$ python3 -q
>>> import numpy as np
>>> import numpy.linalg as la
>>> np.set_printoptions(precision=2, suppress=True, linewidth=140)
>>> def tidy(a):
...     return np.round(a, 2) + 0
... 
>>> W0 = np.diag(10 * np.array([-2, 1, -1, 1, 0])) + np.array([[1, 5, 1, 0, 0],
...     [4, 0, 4, 1, 7],
...     [3, 9, 8, 8, 1],
...     [7, 0, 6, 5, 2],
...     [2, 4, 1, 7, 8]])
>>> W0
array([[-19,   5,   1,   0,   0],
       [  4,  10,   4,   1,   7],
       [  3,   9,  -2,   8,   1],
       [  7,   0,   6,  15,   2],
       [  2,   4,   1,   7,   8]])
>>> evals, V = la.eig(W0)
>>> tidy(np.prod(evals))
np.float64(177702.0)
>>> tidy(np.sort(la.eigvals(W0 @ W0)))
array([ 33.46,  44.59, 115.61, 385.82, 474.52])
>>> tidy(np.sort(la.eigvals(la.inv(W0))))
array([-0.15, -0.05,  0.05,  0.09,  0.17])
>>> tidy(np.sort(la.eigvals(W0.T)))
array([-19.64,  -6.68,   5.78,  10.75,  21.78])
>>> tidy(W0 @ V[:, 0] - evals[0] * V[:, 0])
array([0., 0., 0., 0., 0.])
>>> tidy(evals)
array([-19.64,  21.78,  -6.68,   5.78,  10.75])
>>> x0 = np.array([3, 2, 3, 3, 1])
>>> W0 @ x0
array([-44,  54,  46,  86,  46])
>>> W0 @ np.ones(5)
array([-13.,  26.,  19.,  30.,  22.])
>>> la.norm(W0 @ x0) <= la.norm(W0, 2) * la.norm(x0) + 1e-9
np.True_
>>> (W0 * x0).sum(axis=1)
array([-44,  54,  46,  86,  46])
>>> hat = np.triu(np.array([[2, 1, 6, -9, 3],
...     [-1, 8, 3, -9, 1],
...     [3, 8, -4, 2, -5],
...     [9, 4, 5, 2, -8],
...     [-2, 7, 6, -9, 0]]), 1) + np.eye(5)
>>> M2 = hat @ W0 @ la.inv(hat)
>>> tidy(np.poly(M2))
array([      1.,     -12.,    -455.,    4737.,   19747., -177702.])
>>> M2
array([[  -54.,   135.,  -139.,   942.,  6887.],
       [  -48.,    89.,   -34.,   334.,  2557.],
       [    7.,   -18.,    17.,  -130.,  -993.],
       [   -9.,   -23.,   121.,  -571., -3975.],
       [    2.,     2.,   -17.,    77.,   531.]])
>>> np.argsort(-la.norm(M2, axis=0).round(6), kind="stable")[:3]
array([4, 3, 2])
>>> M2 = W0 ** -1
Traceback (most recent call last):
  File "<python-input-23>", line 1, in <module>
    M2 = W0 ** -1
         ~~~^^~~~
ValueError: Integers to negative integer powers are not allowed.
>>> M2 = la.inv(W0)
>>> (np.abs(M2) > 1e-9).astype(int)
array([[1, 1, 1, 1, 1],
       [1, 1, 1, 1, 1],
       [1, 1, 1, 1, 1],
       [1, 1, 1, 1, 1],
       [1, 1, 1, 1, 1]])
>>> tidy(M2)
array([[-0.05,  0.02,  0.01,  0.  , -0.02],
       [ 0.01,  0.06,  0.06, -0.01, -0.06],
       [ 0.03,  0.1 , -0.08,  0.08, -0.1 ],
       [ 0.01, -0.05,  0.03,  0.04,  0.03],
       [-0.01,  0.  , -0.05, -0.04,  0.15]])
>>> tidy(la.det(W0) * M2)
array([[ -8505.,   3723.,   2187.,    264.,  -3597.],
       [  2212.,  10586.,  11278.,  -1970., -10180.],
       [  5047.,  17807., -14837.,  14866., -17443.],
       [  2149.,  -8755.,   6217.,   6682.,   5213.],
       [ -1491.,   -789.,  -9771.,  -6786.,  25821.]])
>>> tidy(la.inv(M2))
array([[-19.,   5.,   1.,   0.,   0.],
       [  4.,  10.,   4.,   1.,   7.],
       [  3.,   9.,  -2.,   8.,   1.],
       [  7.,   0.,   6.,  15.,   2.],
       [  2.,   4.,   1.,   7.,   8.]])
>>> tidy(la.cond(W0))
np.float64(5.48)
>>> K = np.load("m.npy")
>>> tidy(K)
array([[ 0.36,  0.26, -0.34, -0.14,  0.16],
       [ 0.26,  0.89,  0.14,  0.06, -0.07],
       [-0.34,  0.14,  0.82, -0.07,  0.09],
       [-0.14,  0.06, -0.07,  0.97,  0.04],
       [ 0.16, -0.07,  0.09,  0.04,  0.96]])
>>> # looks like rank 4
>>> np.argsort(-la.norm(K, axis=0).round(6), kind="stable")[:3]
array([3, 4, 1])
>>> la.matrix_rank(K, rtol=0.1)
np.int64(4)
>>> tidy(la.norm(K, 2) / la.norm(K))
np.float64(0.5)
>>> la.cond(K) > 100
np.True_
>>> r0, v = K[3], K[4]
>>> tidy(r0 @ v)
np.float64(0.04)
>>> p = (r0 @ v) / (r0 @ r0) * r0
>>> la.matrix_rank(np.outer(r0, v))
np.int64(1)
>>> tidy(np.outer(r0, v))
array([[-0.02,  0.01, -0.01,  0.  , -0.13],
       [ 0.01,  0.  ,  0.  ,  0.  ,  0.05],
       [-0.01,  0.  , -0.01,  0.  , -0.07],
       [ 0.16, -0.06,  0.08,  0.03,  0.93],
       [ 0.01,  0.  ,  0.  ,  0.  ,  0.03]])
>>> tidy(v - p)
array([ 0.17, -0.07,  0.09,  0.  ,  0.96])
>>> F = np.load("layer5.npy")
>>> F
array([[10,  8,  5,  8, 11,  9,  3],
       [ 8, 22, 15, 12, 16, 12, 10],
       [ 5, 15, 16, 10, 14,  7,  7],
       [ 8, 12, 10, 17, 10, 10,  7],
       [11, 16, 14, 10, 19, 11,  6],
       [ 9, 12,  7, 10, 11, 11,  4],
       [ 3, 10,  7,  7,  6,  4,  8]])
>>> # equal to its transpose
>>> x0 = np.array([-2, 0, 0, 2, -3, 0, 2])
>>> h = np.maximum(F @ x0, 0)
>>> np.maximum(F @ (3 * x0), 0)
array([ 0,  0,  0,  6,  0,  0, 18])
>>> tidy(np.tanh(F @ x0))
array([-1.  , -1.  , -1.  ,  0.96, -1.  , -1.  ,  1.  ])
>>> np.maximum(F @ x0, 0) - np.maximum(-F @ x0, 0)
array([-31, -20, -18,   2, -47, -23,   6])
>>> h
array([0, 0, 0, 2, 0, 0, 6])
>>> r0, v = F[2], F[3]
>>> r0 @ r0
np.int64(900)
>>> p = (r0 @ v) / (r0 @ r0) * r0
>>> tidy(p)
array([ 4.49, 13.48, 14.38,  8.99, 12.58,  6.29,  6.29])
>>> rng = np.random.default_rng(3627)
>>> idx = rng.permutation(7)
>>> M2 = F[:, idx] * rng.choice([-1, 1], 7)
>>> M2
array([[-11,  -3,   9,  10,  -8,   5,   8],
       [-16, -10,  12,   8, -22,  15,  12],
       [-14,  -7,   7,   5, -15,  16,  10],
       [-10,  -7,  10,   8, -12,  10,  17],
       [-19,  -6,  11,  11, -16,  14,  10],
       [-11,  -4,  11,   9, -12,   7,  10],
       [ -6,  -8,   4,   3, -10,   7,   7]])
>>> U, _, vt = la.svd(F.T @ M2)
>>> idx
array([4, 6, 5, 0, 1, 2, 3])
>>> tidy(U @ vt)
array([[ 0.,  0.,  0.,  1.,  0.,  0.,  0.],
       [ 0.,  0.,  0.,  0., -1.,  0.,  0.],
       [ 0.,  0.,  0.,  0.,  0.,  1.,  0.],
       [ 0.,  0.,  0.,  0.,  0.,  0.,  1.],
       [-1.,  0.,  0.,  0.,  0.,  0.,  0.],
       [ 0.,  0.,  1.,  0.,  0.,  0.,  0.],
       [ 0., -1.,  0.,  0.,  0.,  0.,  0.]])
